% python3 -q
>>> import numpy as np
>>> np.set_printoptions(precision=2, suppress=True, linewidth=160)
>>> m1 = np.array([[1, 1, 2, 8, 4, -4],
...     [1, 1, 1, 2, 8, 4],
...     [2, 1, 1, 1, 2, 8],
...     [8, 2, 1, 1, 1, 2],
...     [4, 8, 2, 1, 1, 1],
...     [-4, 4, 8, 2, 1, 1]])
>>> x = np.array([-2, 1, -2, -2, -2, 0])
>>> y = m1 @ x
>>> y
array([-29, -23, -11, -20,  -8, -10])
>>> np.round(np.linalg.solve(m1, 3 * y), 2) + 0
array([-6.,  3., -6., -6., -6.,  0.])
>>> np.round(np.linalg.solve(m1.T, m1[2]), 2) + 0
array([0., 0., 1., 0., 0., 0.])
>>> T = np.stack([m1, -3 * m1, m1[::-1]])
>>> (T @ m1.T).shape
(3, 6, 6)
>>> np.linalg.norm(T, axis=(1, 2))
array([22.98, 68.93, 22.98])
>>> np.linalg.matrix_rank(T.reshape(3, -1))
np.int64(2)
>>> np.linalg.matrix_rank(T)
array([6, 6, 6])
>>> ang = np.radians(142)
>>> r_ = np.eye(6)
>>> r_[0, 0] = r_[5, 5] = np.cos(ang)
>>> r_[0, 5], r_[5, 0] = -np.sin(ang), np.sin(ang)
>>> r_
array([[-0.79,  0.  ,  0.  ,  0.  ,  0.  , -0.62],
       [ 0.  ,  1.  ,  0.  ,  0.  ,  0.  ,  0.  ],
       [ 0.  ,  0.  ,  1.  ,  0.  ,  0.  ,  0.  ],
       [ 0.  ,  0.  ,  0.  ,  1.  ,  0.  ,  0.  ],
       [ 0.  ,  0.  ,  0.  ,  0.  ,  1.  ,  0.  ],
       [ 0.62,  0.  ,  0.  ,  0.  ,  0.  , -0.79]])
>>> A2 = m1 @ r_.T
>>> A2
array([[ 1.67,  1.  ,  2.  ,  8.  ,  4.  ,  3.77],
       [-3.25,  1.  ,  1.  ,  2.  ,  8.  , -2.54],
       [-6.5 ,  1.  ,  1.  ,  1.  ,  2.  , -5.07],
       [-7.54,  2.  ,  1.  ,  1.  ,  1.  ,  3.35],
       [-3.77,  8.  ,  2.  ,  1.  ,  1.  ,  1.67],
       [ 2.54,  4.  ,  8.  ,  2.  ,  1.  , -3.25]])
>>> arr = np.array([[2.0, 1.0, 0.0, 3.0, 1.0, 0.0, 0.0],
...     [3.0, 0.0, 2.0, 0.0, 0.0, 3.0, 0.0],
...     [1.0, 3.0, 0.0, 3.0, 1.0, 0.0, 0.0],
...     [1.0, 3.0, 3.0, 3.0, 1.0, 0.0, 0.0],
...     [2.0, 1.0, 1.0, 3.0, 2.0, 0.0, 0.0],
...     [1.0, 3.0, 1.0, 0.0, 1.0, 1.0, 0.0],
...     [0.0, 0.0, 0.0, 0.0, 0.0, 0.0, 2.0]])
>>> arr
array([[2., 1., 0., 3., 1., 0., 0.],
       [3., 0., 2., 0., 0., 3., 0.],
       [1., 3., 0., 3., 1., 0., 0.],
       [1., 3., 3., 3., 1., 0., 0.],
       [2., 1., 1., 3., 2., 0., 0.],
       [1., 3., 1., 0., 1., 1., 0.],
       [0., 0., 0., 0., 0., 0., 2.]])
>>> rng = np.random.default_rng(935)
>>> labels = rng.permutation(7)
>>> labels
array([6, 2, 5, 0, 4, 3, 1])
>>> A2 = arr[labels][:, labels]
>>> np.diag(A2)
array([2., 0., 1., 2., 2., 3., 0.])
>>> T = np.stack([arr, 3 * arr, arr[::-1]])
>>> np.linalg.matrix_rank(T)
array([7, 7, 7])
>>> np.linalg.det(T)
array([   162., 354294.,   -162.])
>>> np.flatnonzero(np.linalg.matrix_power((arr != 0) + (arr.T != 0) + np.eye(7), 7)[4])
array([0, 1, 2, 3, 4, 5])
>>> np.sort(np.linalg.eigvals(arr).real)
array([-3.43, -1.15,  0.56,  1.72,  1.72,  2.  ,  8.57])
>>> round(np.linalg.det(arr), 2)
np.float64(162.0)
>>> (np.linalg.matrix_power((arr != 0) + (arr.T != 0) + np.eye(7), 7) > 0).astype(int)
array([[1, 1, 1, 1, 1, 1, 0],
       [1, 1, 1, 1, 1, 1, 0],
       [1, 1, 1, 1, 1, 1, 0],
       [1, 1, 1, 1, 1, 1, 0],
       [1, 1, 1, 1, 1, 1, 0],
       [1, 1, 1, 1, 1, 1, 0],
       [0, 0, 0, 0, 0, 0, 1]])
>>> f = np.array([2, -4, -2])
>>> np.cross(arr[3, :3], arr[0, :3])
array([-3.,  6., -5.])
>>> np.convolve(arr[3], f)
array([  2.,   2.,  -8., -12., -16., -10.,  -2.,   0.,   0.])
>>> A = np.load("arr.npy")
>>> A.round(2) + 0
array([[ 1.  ,  0.  ,  0.01,  0.  ],
       [ 0.  ,  0.94,  0.2 ,  0.13],
       [ 0.01,  0.2 ,  0.33, -0.43],
       [ 0.  ,  0.13, -0.43,  0.72]])
>>> np.round((A + A.T) / 2, 2) + 0
array([[ 1.  ,  0.  ,  0.01,  0.  ],
       [ 0.  ,  0.94,  0.2 ,  0.13],
       [ 0.01,  0.2 ,  0.33, -0.43],
       [ 0.  ,  0.13, -0.43,  0.72]])
>>> round(np.abs(np.linalg.eigvals(A)).max(), 2)
np.float64(1.0)
>>> round(float(np.linalg.det(A)), 2)
-0.0
>>> np.unique(A.round(6), axis=0).shape
(4, 4)
>>> np.linalg.lstsq(A[:-1].T, A[-1])[2]
np.int32(3)
>>> np.abs(np.diag(np.linalg.qr(A)[1])) > 1e-9
array([ True,  True,  True, False])
>>> np.allclose(A[:-1].T @ np.linalg.lstsq(A[:-1].T, A[-1])[0], A[-1])
True
>>> np.round(A @ np.linalg.pinv(A) @ A, 2) + 0
array([[ 1.  ,  0.  ,  0.01,  0.  ],
       [ 0.  ,  0.94,  0.2 ,  0.13],
       [ 0.01,  0.2 ,  0.33, -0.43],
       [ 0.  ,  0.13, -0.43,  0.72]])
>>> K = np.load("data.npy")
>>> K
array([[-11.34, -23.45, -15.05,  10.14, -23.38,  -0.12,  -3.19,  -3.32, -14.15,  51.72, -18.7 ],
       [-14.84,  12.72,  17.92,  28.47,   7.75,  10.08,  24.94, -28.23,  -3.44,  31.03, -19.01],
       [-12.71, -20.68, -15.86,  10.79, -23.03,   0.98,  -3.98,  -1.08, -14.24,  53.37, -18.15],
       [-11.86, -22.3 , -15.43,  10.81, -24.29,   1.14,  -6.92,  -0.23, -13.53,  50.8 , -16.93],
       [-12.75,  12.65,  15.57,  27.29,   7.81,   8.77,  22.8 , -30.16,  -3.41,  29.94, -18.36],
       [-12.95,  12.68,  16.6 ,  28.38,   8.32,  10.5 ,  24.11, -31.3 ,  -4.39,  30.69, -18.24],
       [-14.43,  10.99,  17.56,  26.88,   8.61,   9.56,  23.44, -30.4 ,  -4.75,  30.28, -17.79],
       [-13.83,  12.52,  15.37,  29.1 ,   7.03,   8.6 ,  22.97, -29.59,  -5.61,  29.32, -18.2 ],
       [-14.12,  12.29,  15.89,  28.05,   7.82,   9.45,  22.49, -29.34,  -2.45,  29.77, -17.85],
       [-12.54,  12.63,  14.15,  27.58,   7.1 ,  10.83,  25.13, -29.89,  -3.54,  29.92, -17.49],
       [-11.37, -20.64, -16.28,  10.1 , -23.98,   0.68,  -4.88,  -3.33, -13.83,  50.54, -17.18],
       [-14.89,  12.29,  16.21,  26.44,   9.43,   9.59,  24.43, -29.21,  -3.06,  29.65, -17.34],
       [-13.8 ,  12.15,  16.02,  26.1 ,   6.64,   8.26,  24.1 , -29.87,  -3.74,  28.98, -17.82],
       [-12.27, -21.63, -16.58,  10.31, -24.39,   1.16,  -6.29,  -1.68, -12.8 ,  51.1 , -16.87],
       [-12.44,  11.54,  16.38,  27.26,   8.41,   9.24,  24.11, -30.56,  -2.44,  29.35, -17.36],
       [-13.73,  12.96,  15.36,  27.52,   5.79,   9.78,  23.47, -30.05,  -3.04,  30.43, -18.69],
       [-10.91, -21.39, -15.91,  11.29, -24.78,  -0.08,  -5.82,  -0.87, -12.94,  51.95, -16.52],
       [-15.7 ,  12.18,  14.43,  28.79,   7.63,  10.46,  23.97, -30.05,  -3.38,  30.07, -17.71],
       [-11.47, -21.55, -14.14,  11.66, -22.21,   0.82,  -4.7 ,  -3.06, -15.29,  52.67, -18.14],
       [-16.44,  10.62,  15.71,  26.61,   7.06,  10.73,  24.26, -30.86,  -4.72,  31.25, -18.2 ],
       [-12.97,  10.45,  18.73,  29.43,   7.11,   9.81,  21.6 , -30.04,  -3.63,  29.31, -17.52],
       [-14.86,   9.64,  16.98,  27.69,   8.39,   8.95,  25.24, -30.04,  -5.56,  31.2 , -17.57],
       [-12.86, -22.84, -16.23,   8.62, -22.47,  -0.21,  -6.12,  -1.77, -14.17,  51.84, -17.82],
       [-14.45,  11.43,  15.85,  26.99,   8.45,  10.22,  23.4 , -29.73,  -3.36,  28.34, -19.2 ],
       [-12.57, -22.56, -14.19,  10.95, -25.4 ,   0.1 ,  -6.85,  -1.61, -13.38,  53.68, -17.44],
       [-13.29,  13.03,  17.1 ,  28.5 ,   7.52,   8.19,  23.28, -29.37,  -4.47,  30.78, -17.12],
       [-12.71,  12.57,  15.56,  27.84,   7.84,   9.02,  25.16, -31.78,  -2.62,  28.96, -17.98]])
>>> left, sig, VT = np.linalg.svd(K)
>>> np.argmax(sig[:-1] / (sig[1:] + 1e-6)) + 1
np.int64(2)
>>> A2 = left[:, :2] @ np.diag(sig[:2]) @ VT[:2]
>>> np.linalg.matrix_rank(K, rtol=0.05)
np.int64(2)
>>> np.linalg.matrix_rank(A2)
np.int64(2)
>>> C = K[[25, 8]].astype(float)
>>> for _ in range(5):
...     labels = np.linalg.norm(K[:, None] - C, axis=-1).argmin(axis=1)
...     C = np.array([K[labels == j].mean(axis=0) for j in range(2)])
... 
>>> labels
array([1, 0, 1, 1, 0, 0, 0, 0, 0, 0, 1, 0, 0, 1, 0, 0, 1, 0, 1, 0, 0, 0, 1, 0, 1, 0, 0])
>>> np.bincount(labels)
array([18,  9])
>>> np.abs(C[1] - C[0]).argmax()
np.int64(1)
>>> C[1] - C[0]
array([  2.  , -33.86, -31.71, -17.2 , -31.48,  -9.06, -29.24,  28.14, -10.06,  22.  ,   0.44])
>>> D = np.linalg.norm(K[:, None] - K[None], axis=-1)
>>> np.linalg.matrix_rank(D ** 2)
np.int64(13)
>>> D[1].round(6).argsort(kind="stable")[:4]
array([ 1, 25, 11,  8])
>>> D.shape
(27, 27)
>>> W = np.array([[-2, -5],
...     [-3, 1],
...     [3, 0],
...     [-4, 4],
...     [-5, 1],
...     [-4, 5],
...     [0, 5],
...     [4, 0],
...     [3, -4],
...     [2, 0],
...     [1, 2]])
>>> coef = np.array([0, 4])
>>> act = np.maximum(K @ W + coef, 0)
>>> (act > 0).astype(int)
array([[1, 1],
       [0, 1],
       [1, 1],
       [1, 1],
       [0, 1],
       [0, 1],
       [0, 1],
       [0, 1],
       [0, 1],
       [0, 1],
       [1, 1],
       [0, 1],
       [0, 1],
       [1, 1],
       [0, 1],
       [0, 1],
       [1, 1],
       [0, 1],
       [1, 1],
       [0, 1],
       [0, 1],
       [0, 1],
       [1, 1],
       [0, 1],
       [1, 1],
       [0, 1],
       [0, 1]])
>>> C = np.array([[-5, 5], [-9, 0]])
>>> (act @ C).round(6).argmax(axis=1)
array([1, 1, 1, 1, 1, 1, 1, 1, 1, 1, 1, 1, 1, 1, 1, 1, 1, 1, 1, 1, 1, 1, 1, 1, 1, 1, 1])
>>> X = np.load("m.npy")
>>> X
array([[0, 0, 0, 3, 0, 0, 0, 0],
       [0, 0, 0, 0, 0, 0, 0, 3],
       [0, 0, 0, 0, 0, 0, 0, 0],
       [0, 0, 0, 0, 1, 0, 0, 0],
       [0, 0, 3, 0, 0, 0, 0, 0],
       [0, 0, 0, 0, 0, 3, 0, 0],
       [0, 0, 0, 0, 0, 0, 1, 0],
       [1, 0, 0, 0, 0, 0, 0, 0]])
>>> [round(float(x), 2) for x in np.linalg.svd(X, compute_uv=False)[:3]]
[3.0, 3.0, 3.0]
>>> np.linalg.cond(X) > 100
np.True_
>>> data = rng.normal(size=(17, 4)) + 10 * np.array([-1, -3, 6, 1])
>>> data
array([[-11.76, -29.46,  60.77,  10.89],
       [ -9.73, -28.45,  60.56,   6.72],
       [-10.88, -29.4 ,  59.67,  12.01],
       [ -9.36, -29.25,  61.88,   8.55],
       [-10.49, -29.1 ,  61.12,   9.74],
       [ -9.16, -31.16,  59.55,   9.79],
       [ -8.82, -31.1 ,  61.24,  10.78],
       [ -8.25, -29.9 ,  60.52,  10.09],
       [-10.32, -31.35,  58.41,  12.76],
       [ -9.49, -29.34,  61.29,   9.67],
       [ -9.36, -29.05,  58.95,   8.69],
       [-10.45, -29.36,  60.12,   8.31],
       [-10.07, -30.57,  60.27,   9.36],
       [-10.65, -30.39,  59.12,  10.11],
       [-10.59, -31.2 ,  60.09,  12.14],
       [-10.62, -29.7 ,  59.67,  10.61],
       [-10.75, -30.61,  60.9 ,  11.1 ]])
>>> Q, r_ = np.linalg.qr(K)
>>> np.allclose(r_.T @ r_, K.T @ K)
True
>>> np.round(abs(r_[0, 0]), 2), np.round(np.linalg.norm(K[:, 0]), 2)
(np.float64(69.28), np.float64(69.28))
>>> np.round(Q.T @ Q, 2) + 0
array([[1., 0., 0., 0., 0., 0., 0., 0., 0., 0., 0.],
       [0., 1., 0., 0., 0., 0., 0., 0., 0., 0., 0.],
       [0., 0., 1., 0., 0., 0., 0., 0., 0., 0., 0.],
       [0., 0., 0., 1., 0., 0., 0., 0., 0., 0., 0.],
       [0., 0., 0., 0., 1., 0., 0., 0., 0., 0., 0.],
       [0., 0., 0., 0., 0., 1., 0., 0., 0., 0., 0.],
       [0., 0., 0., 0., 0., 0., 1., 0., 0., 0., 0.],
       [0., 0., 0., 0., 0., 0., 0., 1., 0., 0., 0.],
       [0., 0., 0., 0., 0., 0., 0., 0., 1., 0., 0.],
       [0., 0., 0., 0., 0., 0., 0., 0., 0., 1., 0.],
       [0., 0., 0., 0., 0., 0., 0., 0., 0., 0., 1.]])
